$ ipython --no-banner

In [1]: import numpy as np

In [2]: import numpy.linalg as la

In [3]: np.set_printoptions(suppress=True, linewidth=160)

In [4]: feats = np.loadtxt("dump.csv", delimiter=",")

In [5]: feats.round(1)
Out[5]: 
array([[ 0.3,  0.3, -0.2,  0.3],
       [ 0.3,  0.3, -0.2,  0.3],
       [-0.2, -0.2,  0.1, -0.2],
       [ 0.3,  0.3, -0.2,  0.3]])

In [6]: x = np.array([3, 2, 0, 5])

In [7]: np.round(feats @ feats @ x, 1)
Out[7]: array([ 3. ,  3. , -1.8,  3. ])

In [8]: (x - feats @ x) @ (feats @ x)
Out[8]: np.float64(0.0)

In [9]: np.round(feats @ x, 1)
Out[9]: array([ 3. ,  3. , -1.8,  3. ])

In [10]: hat = np.triu(np.array([[2, 2, 1, 2], [1, 1, 1, 1], [2, 0, 1, 2], [0, 1, 1, 1]]), 1) + np.eye(4)

In [11]: other = hat @ feats @ la.inv(hat)

In [12]: round(la.det(other), 1)
Out[12]: np.float64(0.0)

In [13]: rng = np.random.default_rng(4949)

In [14]: E = rng.normal(size=(19, 3))

In [15]: E = 20 * E / la.norm(E, axis=1, keepdims=True)

In [16]: E.round(1)
Out[16]: 
array([[ -2.5, -13.6,  14.5],
       [ 16.4, -10.1,   5.4],
       [ 16.7,  -0.6, -11. ],
       [ -5.7,  17.9,   7. ],
       [ -7.4,  -3.9, -18.2],
       [  9.7,  12.2,  12.5],
       [ 19. ,   0.7,   6.1],
       [  6.6,  15.3,  11. ],
       [ -6.6, -16. , -10. ],
       [ -5.6,   8.8, -17.1],
       [ 17.3, -10. ,   0.3],
       [ 13.9, -12.4,   7.4],
       [ -9.3,  17.4,   3.2],
       [  3.7,  -8.5, -17.7],
       [  6.8,   3. , -18.6],
       [  1.7,  -6.5, -18.8],
       [ -4.6,  19.4,   1.9],
       [ -6. ,  -2. , -19. ],
       [ -5.9, -10.1, -16.2]])

In [17]: def softmax(z):
    ...:     e = np.exp(z - z.max(axis=-1, keepdims=True))
    ...:     return e / e.sum(axis=-1, keepdims=True)
    ...: 

In [18]: np.round(softmax(E[1]), 1) + 0
Out[18]: array([1., 0., 0.])

In [19]: np.round(softmax(E[1] + 2), 1) + 0
Out[19]: array([1., 0., 0.])

In [20]: att = E @ E.T / np.sqrt(3)

In [21]: np.round(softmax(att)[1] @ E, 1)
Out[21]: array([ 16.4, -10.1,   5.4])

In [22]: softmax(att).round(6).argmax(axis=1)
Out[22]: array([ 0,  1,  2,  3,  4,  5,  6,  7,  8,  9, 10, 11, 12, 13, 14, 15, 16, 17, 18])
